% python3 -q
>>> import numpy as np
>>> np.set_printoptions(precision=3, suppress=True, linewidth=160, legacy="1.25")
>>> mat = np.array([[-0.6, -0.5, 0.1, 1.4],
...     [-0.9, 2.9, -1.1, 0.6],
...     [0.7, -0.2, 0.5, 0.4],
...     [-1.2, 1.0, 0.5, -1.6],
...     [0.0, 1.0, 0.5, -1.3],
...     [0.7, -0.3, -0.1, 0.4],
...     [0.3, -0.4, -0.2, -0.1],
...     [1.4, 0.3, -0.4, -0.2]])
>>> mat
array([[-0.6, -0.5,  0.1,  1.4],
       [-0.9,  2.9, -1.1,  0.6],
       [ 0.7, -0.2,  0.5,  0.4],
       [-1.2,  1. ,  0.5, -1.6],
       [ 0. ,  1. ,  0.5, -1.3],
       [ 0.7, -0.3, -0.1,  0.4],
       [ 0.3, -0.4, -0.2, -0.1],
       [ 1.4,  0.3, -0.4, -0.2]])
>>> def softmax(z):
...     e = np.exp(z - z.max(axis=-1, keepdims=True))
...     return e / e.sum(axis=-1, keepdims=True)
... 
>>> np.round(softmax(10 * mat[5]), 3) + 0
array([0.952, 0.   , 0.   , 0.047])
>>> softmax(mat[5])
array([0.391, 0.144, 0.176, 0.29 ])
>>> S = mat @ mat.T / np.sqrt(4)
>>> softmax(S)[5] @ mat
array([ 0.338,  0.166, -0.033,  0.142])
>>> x0 = np.array([4, 9, 2, 6])
>>> target = mat @ x0
>>> np.linalg.solve(mat.T @ mat, mat.T @ target)
array([4., 9., 2., 6.])
>>> np.linalg.lstsq(mat, target)[0]
array([4., 9., 2., 6.])
>>> target
array([ 1.7, 23.9,  4.4, -4.4,  2.2,  2.3, -3.4,  6.3])
>>> rng = np.random.default_rng(694635)
>>> target = target + 0.02 * rng.normal(size=8)
>>> target
array([ 1.686, 23.873,  4.404, -4.391,  2.214,  2.339, -3.39 ,  6.304])
>>> coef, *_ = np.linalg.lstsq(mat, target)
>>> np.round(mat.T @ (target - mat @ coef), 3) + 0
array([0., 0., 0., 0.])
>>> round(float(np.linalg.norm(target - mat @ coef)), 3)
0.038
>>> coef
array([4.01 , 8.998, 2.007, 5.992])
